>>> import numpy as np
>>> from numpy import linalg as LA
>>> np.set_printoptions(precision=4, suppress=True, linewidth=200, sign=" ")
>>> arr = np.maximum(np.array([[-2, 1, -1, 1],
...     [0, 0, -2, -2],
...     [0, -1, 2, -1],
...     [1, 1, -1, -2],
...     [2, -2, 1, 0],
...     [-2, 0, 2, 2],
...     [1, 1, -2, -2],
...     [-1, 2, 0, 0],
...     [1, -2, 1, 2],
...     [2, -1, -1, 2],
...     [0, 2, 2, 0],
...     [-1, -2, -2, -2],
...     [-2, 2, -2, 0],
...     [0, -1, 1, -1],
...     [1, -2, -2, 0],
...     [-2, 2, -1, 1],
...     [0, 1, 0, -1],
...     [-2, -1, -2, -1],
...     [-1, 2, 0, -2],
...     [0, -1, -2, 0],
...     [2, -1, -2, 2]]) @ np.array([[3, 1, 1, 3, 2, 3, 3],
...     [1, 0, 0, 1, 1, 2, 3],
...     [1, 1, 3, 3, 3, 0, 1],
...     [1, 0, 2, 3, 2, 2, 1]]) + np.array([-2, -3, -3, 1, 2, -1, 3]), 0)
>>> arr
array([[  0,   0,   0,   0,   0,   0,   0],
       [  0,   0,   0,   0,   0,   0,   0],
       [  0,   0,   1,   3,   5,   0,   1],
       [  0,   0,   0,   0,   0,   0,   6],
       [  3,   0,   2,   8,   7,   1,   4],
       [  0,   0,   5,   7,   8,   0,   1],
       [  0,   0,   0,   0,   0,   0,   5],
       [  0,   0,   0,   0,   2,   0,   6],
       [  2,   0,   5,  11,   9,   2,   3],
       [  4,   0,   0,   9,   6,   7,   7],
       [  2,   0,   3,   9,  10,   3,  11],
       [  0,   0,   0,   0,   0,   0,   0],
       [  0,   0,   0,   0,   0,   0,   1],
       [  0,   0,   0,   0,   2,   0,   0],
       [  0,   0,   0,   0,   0,   0,   0],
       [  0,   0,   0,   0,   0,   0,   3],
       [  0,   0,   0,   0,   1,   0,   5],
       [  0,   0,   0,   0,   0,   0,   0],
       [  0,   0,   0,   0,   0,   0,   4],
       [  0,   0,   0,   0,   0,   0,   0],
       [  3,   0,   0,   6,   3,   7,   6]])
>>> x0 = np.array([2, 4, 5, 3, 6, 9, 4])
>>> a = np.maximum(arr @ x0, 0)
>>> np.maximum(arr @ x0, 0) - np.maximum(-arr @ x0, 0)
array([   0,    0,   48,   24,  107,   98,   20,   36,  146,  162,  177,    0,    4,   12,    0,   12,   26,    0,   16,    0,  129])
>>> arr.T @ a
array([ 2002,     0,  2013,  7117,  6338,  2967,  5561])
>>> np.maximum(arr @ (3 * x0), 0)
array([   0,    0,  144,   72,  321,  294,   60,  108,  438,  486,  531,    0,   12,   36,    0,   36,   78,    0,   48,    0,  387])
>>> np.tanh(arr @ x0)
array([ 0.    ,  0.    ,  1.    ,  1.    ,  1.    ,  1.    ,  1.    ,  1.    ,  1.    ,  1.    ,  1.    ,  0.    ,  0.9993,  1.    ,  0.    ,  1.    ,  1.    ,  0.    ,  1.    ,  0.    ,  1.    ])
>>> np.flatnonzero(a > 1e-9)
array([  2,   3,   4,   5,   6,   7,   8,   9,  10,  12,  13,  15,  16,  18,  20])
>>> arr * (a > 1e-9)[:, None]
array([[  0,   0,   0,   0,   0,   0,   0],
       [  0,   0,   0,   0,   0,   0,   0],
       [  0,   0,   1,   3,   5,   0,   1],
       [  0,   0,   0,   0,   0,   0,   6],
       [  3,   0,   2,   8,   7,   1,   4],
       [  0,   0,   5,   7,   8,   0,   1],
       [  0,   0,   0,   0,   0,   0,   5],
       [  0,   0,   0,   0,   2,   0,   6],
       [  2,   0,   5,  11,   9,   2,   3],
       [  4,   0,   0,   9,   6,   7,   7],
       [  2,   0,   3,   9,  10,   3,  11],
       [  0,   0,   0,   0,   0,   0,   0],
       [  0,   0,   0,   0,   0,   0,   1],
       [  0,   0,   0,   0,   2,   0,   0],
       [  0,   0,   0,   0,   0,   0,   0],
       [  0,   0,   0,   0,   0,   0,   3],
       [  0,   0,   0,   0,   1,   0,   5],
       [  0,   0,   0,   0,   0,   0,   0],
       [  0,   0,   0,   0,   0,   0,   4],
       [  0,   0,   0,   0,   0,   0,   0],
       [  3,   0,   0,   6,   3,   7,   6]])
